$ python3 -q
>>> import numpy as np
>>> from numpy import linalg as LA
>>> np.set_printoptions(precision=3, suppress=True, linewidth=160)
>>> arr = np.load("dump.npy")
>>> print(arr)
[[ 1  1 -1 -1 -1 -1  1  1]
 [ 1 -1  1 -1 -1  1 -1  1]
 [ 1 -1 -1  1  1 -1 -1  1]]
>>> U, sig, VT = LA.svd(arr, full_matrices=False)
>>> print(np.cumsum(sig ** 2) / np.sum(sig ** 2))
[0.333 0.667 1.   ]
>>> print(U.shape, sig.shape, VT.shape)
(3, 3) (3,) (3, 8)
>>> print(np.round(U.T @ U, 3) + 0)
[[1. 0. 0.]
 [0. 1. 0.]
 [0. 0. 1.]]
>>> print(np.round(VT @ VT.T, 3) + 0)
[[1. 0. 0.]
 [0. 1. 0.]
 [0. 0. 1.]]
>>> print(sig / sig[0])
[1. 1. 1.]
>>> print(sig)
[2.828 2.828 2.828]
>>> M2 = arr / np.sqrt((arr ** 2).mean(axis=1, keepdims=True))
>>> print(LA.matrix_rank(M2) == LA.matrix_rank(arr))
True
>>> print(LA.norm(M2, axis=1))
[2.828 2.828 2.828]
>>> print(arr - arr.mean(axis=1, keepdims=True))
[[ 1.  1. -1. -1. -1. -1.  1.  1.]
 [ 1. -1.  1. -1. -1.  1. -1.  1.]
 [ 1. -1. -1.  1.  1. -1. -1.  1.]]
>>> print(LA.matrix_rank(arr - arr.mean(axis=1, keepdims=True)))
3
>>> F = np.loadtxt("data.csv", delimiter=",")
>>> print(F)
[[ 0.261  2.183 -3.19 ]
 [ 0.224  1.975 -1.525]
 [ 1.171  2.709 -1.947]
 [-0.366  4.944 -0.282]
 [ 0.145 -2.13  -0.723]
 [ 4.603  3.251 -6.038]
 [ 1.102 -0.471 -1.031]
 [-0.078  2.854 -1.641]
 [-0.964  0.948  0.885]
 [-0.011  2.9   -2.959]
 [ 0.051 -0.706 -1.169]
 [-0.08   1.276 -0.956]
 [-0.673  0.035 -1.161]
 [-0.938 -1.129  1.   ]
 [ 1.769  5.075 -4.872]
 [ 0.088  0.891 -0.941]
 [-1.49   1.11   0.473]
 [ 0.229  0.092  0.259]]
>>> x0 = np.array([-1, 1, 2])
>>> rhs = F @ x0
>>> beta, lr = np.zeros(3), 1 / LA.norm(F, 2) ** 2
>>> for i in range(5):
...     beta -= lr * F.T @ (F @ beta - rhs)
...     if i % 1 == 0: print(i, round(LA.norm(F @ beta - rhs), 3))
... 
0 10.7
1 8.628
2 6.972
3 5.65
4 4.598
>>> print(round(float(LA.cond(F)), 3))
4.966
>>> print(beta)
[-0.994  0.376  1.378]
>>> Z = F[[4, 1]].astype(float)
>>> for _ in range(5):
...     idx = LA.norm(F[:, None] - Z, axis=-1).argmin(axis=1)
...     Z = np.array([F[idx == j].mean(axis=0) for j in range(2)])
... 
>>> print(idx)
[1 1 1 1 0 1 0 1 0 1 0 0 0 0 1 0 0 0]
>>> print(np.bincount(idx))
[10  8]
>>> print(Z[1] - Z[0])
[ 1.2    3.245 -2.47 ]
>>> data = np.load("sample12.npy")
>>> print(data)
[[ 0 -1  0]
 [ 0  0 -1]
 [-1  0  0]]
>>> W = np.array([[5, 4, -2], [3, 2, 1], [4, -4, 4]])
>>> beta = np.array([-3, 2, 3])
>>> hid = np.maximum(data @ W + beta, 0)
>>> print((hid > 0).mean(axis=0))
[0.    0.333 0.667]
>>> print((hid > 0).astype(int))
[[0 0 1]
 [0 1 0]
 [0 0 1]]
>>> Z = np.array([[2, -2, 2], [-3, -1, 3], [-3, 0, 2]])
>>> print(W @ Z)
[[  4 -14  18]
 [ -3  -8  14]
 [  8  -4   4]]
>>> print((hid @ Z).round(6).argmax(axis=1))
[2 2 2]
>>> M2 = data / LA.norm(data, axis=1, keepdims=True)
>>> C2 = M2 @ M2.T
>>> print(np.argwhere(np.triu(np.abs(C2) > 0.95, 1)))
[]
>>> print(C2)
[[1. 0. 0.]
 [0. 1. 0.]
 [0. 0. 1.]]
>>> mat = np.loadtxt("run1.csv", delimiter=",")
>>> print(mat)
[[ 0.008  0.019 -0.017]
 [-2.02  -1.01  -0.992]
 [ 3.995  1.976  2.032]]
>>> M2 = mat / np.sqrt((mat ** 2).mean(axis=1, keepdims=True))
>>> print(LA.matrix_rank(M2) == LA.matrix_rank(mat))
True
>>> print(M2[2])
[1.413 0.699 0.719]
>>> print(LA.norm(M2, axis=1))
[1.732 1.732 1.732]
>>> blk = np.stack([mat, -1 * mat, mat[::-1]])
>>> print(blk.shape)
(3, 3, 3)
>>> print(blk.sum(axis=0))
[[ 3.995  1.976  2.032]
 [-2.02  -1.01  -0.992]
 [ 0.008  0.019 -0.017]]
>>> print(np.round(LA.det(mat[::-1]), 3))
-0.001
>>> print(round(float(LA.det(mat.T)), 3))
0.001
>>> print(np.kron(np.eye(2, dtype=int), mat))
[[ 0.008  0.019 -0.017  0.     0.    -0.   ]
 [-2.02  -1.01  -0.992 -0.    -0.    -0.   ]
 [ 3.995  1.976  2.032  0.     0.     0.   ]
 [ 0.     0.    -0.     0.008  0.019 -0.017]
 [-0.    -0.    -0.    -2.02  -1.01  -0.992]
 [ 0.     0.     0.     3.995  1.976  2.032]]
>>> print(LA.eigvals(mat))
[1.009+0.j    0.01 +0.033j 0.01 -0.033j]
>>> U, sig, VT = LA.svd(mat)
>>> print(np.argmax(sig[:-1] / (sig[1:] + 1e-6)) + 1)
1
>>> print(sig)
[5.484 0.041 0.005]
>>> M2 = U[:, :1] @ np.diag(sig[:1]) @ VT[:1]
>>> print(LA.matrix_rank(mat, rtol=0.05))
1
>>> print(round(float(LA.norm(mat - M2, 2)), 3), round(sig[1], 3))
0.041 0.041
>>> print(M2)
[[ 0.006  0.003  0.003]
 [-2.013 -0.998 -1.017]
 [ 3.998  1.982  2.019]]
>>> print(round(np.abs(mat - M2).max(), 3))
0.025
>>> print(round(float(LA.norm(mat - M2) / LA.norm(mat)), 3))
0.007
>>> def softmax(z):
...     e = np.exp(z - z.max(axis=-1, keepdims=True))
...     return e / e.sum(axis=-1, keepdims=True)
... 
>>> print(softmax(mat[1]))
[0.153 0.42  0.427]
>>> att = mat @ mat.T / np.sqrt(3)
>>> print(np.round(softmax(att), 3) + 0)
[[0.332 0.329 0.339]
 [0.029 0.971 0.   ]
 [0.    0.    1.   ]]
>>> rng = np.random.default_rng(613909)
>>> feats = rng.normal(size=(16, 3)) + 20 * np.array([1, 6, 4])
>>> print(feats)
[[ 20.694 118.73   81.782]
 [ 21.323 119.968  81.048]
 [ 19.829 119.428  79.905]
 [ 19.737 120.521  80.759]
 [ 19.696 119.329  79.623]
 [ 19.795 119.351  80.58 ]
 [ 20.589 119.559  78.81 ]
 [ 23.276 119.805  80.468]
 [ 20.956 119.41   81.047]
 [ 20.522 118.558  81.649]
 [ 19.325 117.716  79.689]
 [ 21.525 121.194  80.034]
 [ 20.893 121.917  80.207]
 [ 19.194 120.616  78.908]
 [ 19.617 120.919  80.942]
 [ 20.323 119.104  79.311]]
>>> proj = feats @ LA.solve(feats.T @ feats, feats.T)
>>> print(np.round(LA.eigvalsh(proj), 3) + 0)
[0. 0. 0. 0. 0. 0. 0. 0. 0. 0. 0. 0. 0. 1. 1. 1.]
>>> print(round(np.trace(proj), 3))
3.0
